$ python3 -q
>>> import numpy as np
>>> from numpy import linalg as LA
>>> np.set_printoptions(precision=2, suppress=True, linewidth=200)
>>> def tidy(a):
...     return np.round(a, 2) + 0
... 
>>> Q, _ = LA.qr(np.array([[-0.3, -1.1],
...     [-1.9, 0.6],
...     [-0.1, -2.7],
...     [1.0, 1.1],
...     [0.1, 0.8],
...     [-0.6, -0.3]]))
>>> arr = Q @ Q.T
>>> tidy(arr)
array([[ 0.12,  0.02,  0.27, -0.15, -0.08,  0.06],
       [ 0.02,  0.79, -0.19, -0.29,  0.03,  0.21],
       [ 0.27, -0.19,  0.68, -0.26, -0.2 ,  0.06],
       [-0.15, -0.29, -0.26,  0.28,  0.09, -0.14],
       [-0.08,  0.03, -0.2 ,  0.09,  0.06, -0.03],
       [ 0.06,  0.21,  0.06, -0.14, -0.03,  0.07]])
>>> W1 = np.array([[3, -2, 1],
...     [2, -1, -3],
...     [2, -1, -2],
...     [-3, 2, -2],
...     [3, -1, -3],
...     [3, -1, 2]])
>>> b = np.array([2, 6, 3])
>>> act = np.maximum(arr @ W1 + b, 0)
>>> LA.matrix_rank(act)
np.int64(3)
>>> tidy((act > 0).mean(axis=0))
array([0.83, 1.  , 1.  ])
>>> (act > 0).astype(int)
array([[1, 1, 1],
       [1, 1, 1],
       [1, 1, 1],
       [0, 1, 1],
       [1, 1, 1],
       [1, 1, 1]])
>>> cent = np.array([[1, 4], [5, 3], [7, 9]])
>>> tidy(act @ cent)
array([[51.49, 57.43],
       [41.21, 50.62],
       [53.19, 63.87],
       [59.32, 50.69],
       [53.37, 49.78],
       [49.42, 54.22]])
>>> W1 @ cent
array([[  0,  15],
       [-24, -22],
       [-17, -13],
       [ -7, -24],
       [-23, -18],
       [ 12,  27]])
>>> vals, evecs = LA.eigh(arr)
>>> (vals > 1e-8).sum(), (vals < -1e-8).sum()
(np.int64(2), np.int64(0))
>>> tidy(evecs.T @ evecs)
array([[1., 0., 0., 0., 0., 0.],
       [0., 1., 0., 0., 0., 0.],
       [0., 0., 1., 0., 0., 0.],
       [0., 0., 0., 1., 0., 0.],
       [0., 0., 0., 0., 1., 0.],
       [0., 0., 0., 0., 0., 1.]])
>>> tidy(vals.sum()), tidy(np.trace(arr))
(np.float64(2.0), np.float64(2.0))
>>> W0 = np.array([[6, 11], [11, 14]])
>>> W0
array([[ 6, 11],
       [11, 14]])
>>> # equal to its transpose
>>> Uu, sig, Vh = LA.svd(W0, full_matrices=False)
>>> tidy(np.cumsum(sig ** 2) / np.sum(sig ** 2))
array([0.99, 1.  ])
>>> Uu.shape, sig.shape, Vh.shape
((2, 2), (2,), (2, 2))
>>> tidy(sig / sig[0])
array([1.  , 0.08])
>>> np.argsort(-LA.norm(W0, axis=0).round(6), kind="stable")[:3]
array([1, 0])
>>> LA.cond(W0) > 100
np.False_
>>> tidy(np.abs(LA.svd(W0)[2][-1]))
array([0.82, 0.57])
>>> round(np.log10(LA.cond(W0)))
1
>>> tidy(LA.det(W0[::-1]))
np.float64(37.0)
>>> np.kron(np.eye(2, dtype=int), W0)
array([[ 6, 11,  0,  0],
       [11, 14,  0,  0],
       [ 0,  0,  6, 11],
       [ 0,  0, 11, 14]])
>>> tidy(LA.det(W0.T))
np.float64(-37.0)
>>> np.einsum("ij,ji->", W0, W0)
np.int64(474)
>>> tidy(LA.det(2 * W0)), tidy(LA.det(W0))
(np.float64(-148.0), np.float64(-37.0))
